>>> import numpy as np
>>> np.set_printoptions(suppress=True, linewidth=120)
>>> tidy = lambda a: np.round(a, 1) + 0
>>> feats = np.load("sample18.npy")
>>> feats
array([[0, 0, 0, 1, 0],
       [0, 0, 1, 0, 1],
       [0, 1, 0, 0, 1],
       [1, 0, 0, 0, 0],
       [0, 1, 1, 0, 0]])
>>> print(np.einsum("ii->", feats))
0
>>> print(np.einsum("ij,ji->", feats, feats))
8
>>> mat = np.load("dump.npy")
>>> mat
array([[ 2.,  1.,  0.,  1.],
       [-1.,  1., -4., -3.],
       [ 0.,  0.,  2.,  3.],
       [ 0.,  0.,  1.,  1.]])
>>> q = mat.astype(float).copy()
>>> for j in range(4):
...     q[:, j] -= q[:, :j] @ (q[:, :j].T @ q[:, j])
...     q[:, j] /= np.linalg.norm(q[:, j])
... 
>>> tidy(q.T @ mat)
array([[ 2.2,  0.4,  1.8,  2.2],
       [ 0. ,  1.3, -3.6, -2.2],
       [ 0. ,  0. ,  2.2,  3.1],
       [ 0. ,  0. ,  0. ,  0.4]])
>>> tidy(q)
array([[ 0.9,  0.4,  0. ,  0. ],
       [-0.4,  0.9,  0. ,  0. ],
       [ 0. ,  0. ,  0.9,  0.4],
       [ 0. ,  0. ,  0.4, -0.9]])
>>> print(tidy(q.T @ q))
[[1. 0. 0. 0.]
 [0. 1. 0. 0.]
 [0. 0. 1. 0.]
 [0. 0. 0. 1.]]
>>> vec = np.array([2, -2, 2, 1])
>>> y = mat @ vec
>>> y
array([  3., -15.,   7.,   3.])
>>> tidy(np.linalg.solve(mat, y + mat[:, 0]))
array([ 3., -2.,  2.,  1.])
>>> print(tidy(np.linalg.solve(mat, -1 * y)))
[-2.  2. -2. -1.]
>>> tidy(np.linalg.matrix_power(mat, 3))
array([[  3.,   6., -18., -15.],
       [ -6.,  -3., -49., -67.],
       [  0.,   0.,  23.,  30.],
       [  0.,   0.,  10.,  13.]])
>>> mat @ mat
array([[  3.,   3.,  -3.,   0.],
       [ -3.,   0., -15., -19.],
       [  0.,   0.,   7.,   9.],
       [  0.,   0.,   3.,   4.]])
>>> mat.inv()
Traceback (most recent call last):
  File "<python-input-21>", line 1, in <module>
    mat.inv()
    ^^^^^^^
AttributeError: 'numpy.ndarray' object has no attribute 'inv'
>>> np.linalg.determinant(mat)
Traceback (most recent call last):
  File "<python-input-22>", line 1, in <module>
    np.linalg.determinant(mat)
    ^^^^^^^^^^^^^^^^^^^^^
AttributeError: module 'numpy.linalg' has no attribute 'determinant'
>>> (mat - mat.T) / 2
array([[ 0. ,  1. ,  0. ,  0.5],
       [-1. ,  0. , -2. , -1.5],
       [ 0. ,  2. ,  0. ,  1. ],
       [-0.5,  1.5, -1. ,  0. ]])
>>> out = np.array([[5, 9], [-4, -6], [-9, 3]])
>>> J = np.kron(np.eye(3, dtype=int), out)
>>> print(J)
[[ 5  9  0  0  0  0]
 [-4 -6  0  0  0  0]
 [-9  3  0  0  0  0]
 [ 0  0  5  9  0  0]
 [ 0  0 -4 -6  0  0]
 [ 0  0 -9  3  0  0]
 [ 0  0  0  0  5  9]
 [ 0  0  0  0 -4 -6]
 [ 0  0  0  0 -9  3]]
>>> def softmax(z):
...     e = np.exp(z - z.max(axis=-1, keepdims=True))
...     return e / e.sum(axis=-1, keepdims=True)
... 
>>> tidy(softmax(J[4]))
array([0.2, 0.2, 0. , 0. , 0.2, 0.2])
>>> print(tidy(softmax(J[4] + -1)))
[0.2 0.2 0.  0.  0.2 0.2]
>>> att = J @ J.T / np.sqrt(6)
>>> softmax(att).round(6).argmax(axis=1)
array([0, 1, 2, 3, 4, 5, 6, 7, 8])
>>> tidy(softmax(att)[4] @ J)
array([ 0.,  0., -4., -6.,  0.,  0.])
>>> tidy(softmax(att + np.triu(np.full(att.shape, -np.inf), 1)))
array([[1., 0., 0., 0., 0., 0., 0., 0., 0.],
       [0., 1., 0., 0., 0., 0., 0., 0., 0.],
       [0., 0., 1., 0., 0., 0., 0., 0., 0.],
       [0., 0., 0., 1., 0., 0., 0., 0., 0.],
       [0., 0., 0., 0., 1., 0., 0., 0., 0.],
       [0., 0., 0., 0., 0., 1., 0., 0., 0.],
       [0., 0., 0., 0., 0., 0., 1., 0., 0.],
       [0., 0., 0., 0., 0., 0., 0., 1., 0.],
       [0., 0., 0., 0., 0., 0., 0., 0., 1.]])
>>> vec = np.array([1, 1, 0, 0, 1, 2])
>>> y = J @ vec
>>> b, lr = np.zeros(6), 1 / np.linalg.norm(J, 2) ** 2
>>> for i in range(6):
...     b -= lr * J.T @ (J @ b - y)
...     if i % 1 == 0: print(i, round(np.linalg.norm(J @ b - y), 1))
... 
0 3.0
1 1.5
2 0.8
3 0.4
4 0.2
5 0.1
>>> tidy(b)
array([1., 1., 0., 0., 1., 2.])
>>> tidy(np.linalg.cond(J))
np.float64(1.4)
>>> P = J @ np.linalg.solve(J.T @ J, J.T)
>>> tidy(np.linalg.eigvalsh(P))
array([0., 0., 0., 1., 1., 1., 1., 1., 1.])
>>> np.trace(P)
np.float64(6.0)
>>> ang = np.radians(45)
>>> r_ = np.eye(6)
>>> r_[3, 3] = r_[2, 2] = np.cos(ang)
>>> r_[3, 2], r_[2, 3] = -np.sin(ang), np.sin(ang)
>>> print(tidy(r_))
[[ 1.   0.   0.   0.   0.   0. ]
 [ 0.   1.   0.   0.   0.   0. ]
 [ 0.   0.   0.7  0.7  0.   0. ]
 [ 0.   0.  -0.7  0.7  0.   0. ]
 [ 0.   0.   0.   0.   1.   0. ]
 [ 0.   0.   0.   0.   0.   1. ]]
>>> out = J @ r_.T
>>> print(tidy(np.linalg.det(r_)), tidy(np.trace(r_)))
1.0 5.4
>>> tidy(out)
array([[ 5. ,  9. ,  0. ,  0. ,  0. ,  0. ],
       [-4. , -6. ,  0. ,  0. ,  0. ,  0. ],
       [-9. ,  3. ,  0. ,  0. ,  0. ,  0. ],
       [ 0. ,  0. ,  9.9,  2.8,  0. ,  0. ],
       [ 0. ,  0. , -7.1, -1.4,  0. ,  0. ],
       [ 0. ,  0. , -4.2,  8.5,  0. ,  0. ],
       [ 0. ,  0. ,  0. ,  0. ,  5. ,  9. ],
       [ 0. ,  0. ,  0. ,  0. , -4. , -6. ],
       [ 0. ,  0. ,  0. ,  0. , -9. ,  3. ]])
>>> tidy(np.linalg.svd(J, compute_uv=False)), tidy(np.linalg.svd(out, compute_uv=False))
(array([12.9, 12.9, 12.9,  9.1,  9.1,  9.1]), array([12.9, 12.9, 12.9,  9.1,  9.1,  9.1]))
>>> np.allclose(J @ J.T, out @ out.T)
True
>>> X = np.loadtxt("layer8.csv", delimiter=",")
>>> X
array([[ 0.4,  0.5, -4. , -0.9],
       [ 1. , -0.1,  5.5,  0.1],
       [ 0.3,  1.1,  3.5,  0.1],
       [-0.3,  0.6, -3.5, -1.8],
       [ 2.5, -0.5,  3. , -0.3]])
>>> tidy(np.linalg.norm(X, axis=1))
array([4.1, 5.6, 3.7, 4. , 3.9])
>>> tidy(np.linalg.norm(X) ** 2 / np.linalg.norm(X, 2) ** 2)
np.float64(1.1)
>>> tidy(np.linalg.norm(X, axis=0))
array([2.8, 1.4, 8.9, 2. ])
>>> tidy(np.linalg.norm(X[1] - X[4]))
np.float64(3.0)
>>> vec = np.array([0, 1, 3, 3])
>>> y = X @ vec
>>> print(y)
[-14.2  16.7  11.9 -15.3   7.6]
>>> try:
...     np.linalg.solve(X, y)
... except np.linalg.LinAlgError as e:
...     print(repr(e))
... 
LinAlgError('Last 2 dimensions of the array must be square')
>>> print(tidy(np.linalg.solve(X.T @ X, X.T @ y)))
[0. 1. 3. 3.]
>>> tidy(np.linalg.pinv(X) @ X)
array([[1., 0., 0., 0.],
       [0., 1., 0., 0.],
       [0., 0., 1., 0.],
       [0., 0., 0., 1.]])
>>> rng = np.random.default_rng(1659)
>>> y = y + 0.1 * rng.normal(size=5)
>>> print(tidy(y))
[-14.2  16.7  11.8 -15.2   7.6]
>>> b, *_ = np.linalg.lstsq(X, y)
>>> print(tidy(np.linalg.norm(y - X @ b)))
0.0
>>> b.round()
array([-0.,  1.,  3.,  3.])
>>> P = np.triu(np.array([[-3, 5, -2, 1, 5],
...     [-3, -1, -4, 1, 1],
...     [2, -2, -3, 1, -5],
...     [4, -2, 2, -5, -4],
...     [1, -4, -4, -3, -5]]), 1) + np.eye(5)
>>> out = P @ feats @ np.linalg.inv(P)
>>> np.linalg.matrix_rank(out)
np.int64(5)
>>> P @ feats - feats @ P
array([[ 1.,  3., 10.,  0.,  7.],
       [ 1., -3.,  1., -1.,  1.],
       [ 1., -5., -1., -1., -1.],
       [ 0., -9., -2., -1., -5.],
       [ 0.,  0.,  4., -2.,  4.]])
>>> np.trace(out), np.trace(feats)
(np.float64(0.0), np.int64(0))
>>> arr = np.load("data.npy")
>>> arr
array([[-1,  1,  1, -1, -1, -1],
       [-1, -1,  1,  1, -1, -1],
       [-1, -1, -1,  1,  1, -1],
       [-1, -1, -1, -1,  1,  1],
       [ 1, -1, -1, -1, -1,  1],
       [ 1,  1, -1, -1, -1, -1]])
>>> # rows and columns are dependent
>>> r0, r1 = arr[5], arr[2]
>>> print(r0 @ r0)
6
>>> p = (r0 @ r1) / (r0 @ r0) * r0
>>> tidy(np.linalg.norm(r0 + r1) ** 2 + np.linalg.norm(r0 - r1) ** 2)
np.float64(24.0)
>>> tidy(np.sort(np.abs(np.linalg.eigvals(arr))))
array([0. , 2. , 2. , 2. , 3.5, 3.5])
>>> tidy(np.abs(np.linalg.eigvals(arr)).max())
np.float64(3.5)
>>> print(np.allclose(arr, arr.T))
False
>>> lab = rng.permutation(6)
>>> lab
array([2, 3, 4, 0, 1, 5])
>>> out = arr[lab][:, lab]
>>> print(np.trace(out))
-6
>>> tidy(np.sort(np.abs(np.linalg.eigvals(out))))
array([0. , 2. , 2. , 2. , 3.5, 3.5])
